% ipython --no-banner

In [1]: import numpy as np

In [2]: np.set_printoptions(precision=1, suppress=True, linewidth=140)

In [3]: def rd(a):
   ...:     return np.round(a, 1) + 0
   ...: 

In [4]: C = 10 * np.array([[1.3, 0.9, -1.1, 0.0, 0.3, 0.6, -0.2],
   ...:     [0.5, -0.2, -0.6, 0.4, -0.6, 0.2, -0.8]])

In [5]: rng = np.random.default_rng(276)

In [6]: lab = rng.integers(0, 2, 25)

In [7]: M = C[lab] + rng.normal(size=(25, 7))

In [8]: print(rd(M))
[[  5.9  -3.7  -6.1   4.3  -6.4   2.7  -7.3]
 [  4.   -2.3  -7.3   2.3  -4.4   0.5  -7.6]
 [ 13.2   9.4  -9.2  -0.1   3.    7.3  -1.5]
 [ 12.9   8.  -12.1   0.    3.4   4.2  -1.2]
 [  4.6  -1.2  -3.7   3.5  -4.7   3.2  -7.1]
 [ 12.    9.1 -10.    0.    3.    5.8  -1.5]
 [  3.4  -1.1  -5.3   5.7  -5.9   1.2  -8.5]
 [  4.7  -1.4  -7.8   3.3  -4.3   1.4  -6.9]
 [ 13.    9.8 -10.1   2.    2.3   6.5  -1.1]
 [ 14.2   7.4 -11.8  -2.    2.8   4.7  -2.1]
 [ 11.9   8.5 -12.8  -1.2   1.7   6.   -1.8]
 [ 11.1   9.4 -11.6   0.    4.1   5.1   0. ]
 [ 14.5   8.8  -9.   -0.6   3.3   6.4  -1.5]
 [ 11.6   9.2 -11.3  -1.6   4.    5.1  -1.2]
 [ 11.5   8.1 -11.7   1.8   3.6   6.2  -2.7]
 [  4.6  -1.4  -6.2   4.4  -7.    1.1  -8.8]
 [  6.2  -1.9  -6.4   5.   -4.7   2.6  -8.1]
 [  4.4  -2.4  -5.6   2.9  -5.1   0.8  -8.1]
 [  5.   -0.4  -5.5   7.   -5.4   2.4  -8.7]
 [  4.8  -0.3  -6.8   2.3  -5.5   3.7  -8. ]
 [  5.4  -1.   -6.3   3.7  -6.1   2.6  -7.3]
 [ 13.4   9.  -10.4  -0.8   3.9   5.3   0. ]
 [  5.1  -1.2  -5.4   4.9  -4.8   2.1  -6.1]
 [  3.6  -1.1  -7.1   4.7  -4.9   1.5  -7.3]
 [ 12.3   9.6 -10.3   0.1   2.1   7.2  -4.2]]

In [9]: G = M.T @ M

In [10]: print(rd(np.diag(G)))
[2223.1  988.3 1935.   264.   496.4  479.6  816.1]

In [11]: print((M @ M.T).shape)
(25, 25)

In [12]: print(rd(np.linalg.eigvalsh(G)[::-1]))
[5514.3 1567.1   52.9   31.1   20.7    9.3    7.1]

In [13]: print(np.allclose(G, G.T))
True

In [14]: print(np.linalg.matrix_rank(G))
7

In [15]: C = M[[17, 23]].astype(float)

In [16]: for _ in range(3):
    ...:     lab = np.linalg.norm(M[:, None] - C, axis=-1).argmin(axis=1)
    ...:     C = np.array([M[lab == j].mean(axis=0) for j in range(2)])
    ...: 

In [17]: print(lab)
[0 0 1 1 0 1 0 0 1 1 1 1 1 1 1 0 0 0 0 0 0 1 0 0 1]

In [18]: print(np.abs(C[1] - C[0]).argmax())
1

In [19]: print(np.bincount(lab))
[13 12]

In [20]: print(rd(C[1] - C[0]))
[ 7.8 10.4 -4.8 -4.4  8.4  3.8  6.1]

In [21]: x0 = np.array([-1, 0, 0, 2, -2, -1, -1])

In [22]: y = M @ x0

In [23]: print(rd(np.linalg.pinv(M) @ M))
[[1. 0. 0. 0. 0. 0. 0.]
 [0. 1. 0. 0. 0. 0. 0.]
 [0. 0. 1. 0. 0. 0. 0.]
 [0. 0. 0. 1. 0. 0. 0.]
 [0. 0. 0. 0. 1. 0. 0.]
 [0. 0. 0. 0. 0. 1. 0.]
 [0. 0. 0. 0. 0. 0. 1.]]

In [24]: print(rd(np.linalg.lstsq(M, y)[0]))
[-1.  0.  0.  2. -2. -1. -1.]

In [25]: y = y + 0.1 * rng.normal(size=25)

In [26]: print(rd(y))
[ 20.2  16.6 -25.1 -22.6  15.7 -22.3  26.8  15.9 -19.  -26.4 -21.7 -24.5 -27.5 -26.5 -18.4  25.6  18.7  18.8  26.1  14.9  18.8 -28.2  18.3
  21.3 -19.5]

In [27]: b, *_ = np.linalg.lstsq(M, y)

In [28]: print(rd(b))
[-1.   0.   0.   2.  -2.  -0.9 -0.9]

In [29]: print([round(float(np.linalg.norm(np.linalg.solve(M.T @ M + lam * np.eye(7), M.T @ y))), 2) for lam in (0, 1, 10, 100)])
[3.3, 3.22, 2.91, 2.48]
